$ ipython --no-banner

In [1]: import numpy as np

In [2]: np.set_printoptions(precision=2, suppress=True, linewidth=200, sign=" ")

In [3]: M = np.loadtxt("x.csv", delimiter=",")

In [4]: M
Out[4]: 
array([[ 1.,  0.,  0.,  0.,  0.,  0.],
       [ 0., -1.,  0.,  0.,  0.,  0.],
       [ 0.,  0.,  1.,  0.,  0.,  0.],
       [ 0.,  0.,  0.,  1.,  0.,  0.],
       [ 0.,  0.,  0.,  0.,  1.,  0.],
       [ 0.,  0.,  0.,  0.,  0., -1.]])

In [5]: np.round(np.linalg.eigvalsh(M).min(), 2)
Out[5]: np.float64(-1.0)

In [6]: u, r1 = M[1], M[5]

In [7]: u @ u
Out[7]: np.float64(1.0)

In [8]: pr = (u @ r1) / (u @ u) * u

In [9]: r1 - pr
Out[9]: array([ 0.,  0.,  0.,  0.,  0., -1.])

In [10]: M2 = np.array([[-0.5, 0.8], [0.1, -0.7], [-0.2, -1.2]])

In [11]: W2 = np.array([[0.0, -0.9, 0.9], [1.5, -0.8, -2.0]])

In [12]: E = M2 @ W2

In [13]: E
Out[13]: 
array([[ 1.2 , -0.19, -2.05],
       [-1.05,  0.47,  1.49],
       [-1.8 ,  1.14,  2.22]])

In [14]: rng = np.random.default_rng(607353)

In [15]: idx = rng.permutation(3)

In [16]: idx
Out[16]: array([ 0,  2,  1])

In [17]: M2 = E[idx][:, idx]

In [18]: np.allclose(M2, E)
Out[18]: False

In [19]: (np.linalg.matrix_power((M != 0) + (M.T != 0) + np.eye(6), 6) > 0).astype(int)
Out[19]: 
array([[ 1,  0,  0,  0,  0,  0],
       [ 0,  1,  0,  0,  0,  0],
       [ 0,  0,  1,  0,  0,  0],
       [ 0,  0,  0,  1,  0,  0],
       [ 0,  0,  0,  0,  1,  0],
       [ 0,  0,  0,  0,  0,  1]])

In [20]: u, r1 = E[0], E[1]

In [21]: np.round(u @ r1, 2)
Out[21]: np.float64(-4.4)

In [22]: round(float(u @ u), 2)
Out[22]: 5.68

In [23]: pr = (u @ r1) / (u @ u) * u

In [24]: r1 - pr
Out[24]: array([-0.12,  0.32, -0.1 ])

In [25]: rank = np.linalg.matrix_rank(E)

In [26]: rank
Out[26]: np.int64(2)

In [27]: N = np.linalg.svd(E)[2][rank:].T

In [28]: np.allclose(E @ N, 0)
Out[28]: True

In [29]: N @ N.T
Out[29]: 
array([[ 0.64,  0.34,  0.34],
       [ 0.34,  0.18,  0.18],
       [ 0.34,  0.18,  0.18]])

In [30]: np.round(E @ N, 2) + 0
Out[30]: 
array([[ 0.],
       [ 0.],
       [ 0.]])

In [31]: N.shape
Out[31]: (3, 1)

In [32]: W2 = np.array([[-0.6, -1.1, 0.6, -2.2],
    ...:     [0.1, -0.5, 0.1, -1.8],
    ...:     [0.1, -1.1, 0.5, 0.2]])

In [33]: J = np.array([[0, 1, 1],
    ...:     [2, 0, 2],
    ...:     [1, 0, 0],
    ...:     [2, 1, 1],
    ...:     [1, 1, 2],
    ...:     [1, 0, 0],
    ...:     [2, 2, 1],
    ...:     [2, 1, 2],
    ...:     [1, 1, 1],
    ...:     [1, 0, 0],
    ...:     [1, 1, 1],
    ...:     [1, 0, 2],
    ...:     [1, 1, 2],
    ...:     [2, 1, 2],
    ...:     [1, 0, 0],
    ...:     [1, 2, 1],
    ...:     [2, 2, 0],
    ...:     [1, 0, 2],
    ...:     [1, 2, 0],
    ...:     [0, 0, 2],
    ...:     [2, 0, 0],
    ...:     [1, 2, 0],
    ...:     [2, 1, 1],
    ...:     [1, 2, 1],
    ...:     [1, 0, 0],
    ...:     [0, 0, 2],
    ...:     [1, 1, 2],
    ...:     [0, 0, 1],
    ...:     [0, 2, 2],
    ...:     [0, 2, 0]]) @ W2 + 0.3 * rng.normal(size=(30, 4))

In [34]: J
Out[34]: 
array([[-0.13, -1.47,  0.42, -1.71],
       [-1.26, -4.09,  2.52, -3.8 ],
       [-0.63, -1.19,  0.71, -2.21],
       [-1.38, -3.19,  2.27, -5.8 ],
       [ 0.2 , -3.64,  1.97, -3.56],
       [-0.51, -0.9 ,  0.37, -2.35],
       [-0.88, -4.08,  2.33, -8.16],
       [-0.88, -4.7 ,  2.27, -6.4 ],
       [-0.47, -2.96,  1.37, -3.49],
       [-0.64, -1.39,  0.5 , -2.29],
       [ 0.13, -2.74,  1.03, -3.71],
       [-0.12, -3.37,  1.72, -1.37],
       [-0.3 , -3.43,  1.31, -3.32],
       [-0.6 , -4.55,  2.77, -5.65],
       [-1.06, -1.5 ,  0.79, -2.5 ],
       [-0.51, -3.27,  1.04, -5.67],
       [-1.13, -3.36,  1.34, -7.61],
       [-0.61, -3.38,  1.43, -1.45],
       [-0.68, -2.4 ,  1.18, -5.5 ],
       [ 0.4 , -2.48,  0.73, -0.05],
       [-0.99, -2.35,  0.75, -4.26],
       [-0.07, -2.52,  0.88, -5.96],
       [-0.56, -4.28,  2.25, -6.27],
       [-0.32, -3.05,  0.62, -6.16],
       [-0.68, -1.25,  0.83, -2.12],
       [-0.43, -2.04,  1.1 ,  0.6 ],
       [-0.09, -3.72,  2.05, -3.51],
       [ 0.85, -0.64,  0.66,  0.52],
       [ 0.01, -3.  ,  1.08, -3.09],
       [ 0.13, -1.09,  0.47, -3.79]])

In [35]: cen = (J - J.mean(axis=0)) / J.std(axis=0)

In [36]: np.argwhere(np.abs(cen) > 2)
Out[36]: 
array([[ 13,   2],
       [ 27,   0]])

In [37]: c = np.linalg.lstsq(np.delete(cen, 0, axis=1), cen[:, 0])[0]

In [38]: c
Out[38]: array([-0.5 , -0.55,  0.53])

In [39]: u, r1 = J[10], J[12]

In [40]: round(u @ u, 2)
Out[40]: np.float64(22.34)

In [41]: pr = (u @ r1) / (u @ u) * u

In [42]: pr
Out[42]: array([ 0.14, -2.82,  1.06, -3.82])

In [43]: np.round((r1 - pr) @ u, 2)
Out[43]: np.float64(0.0)
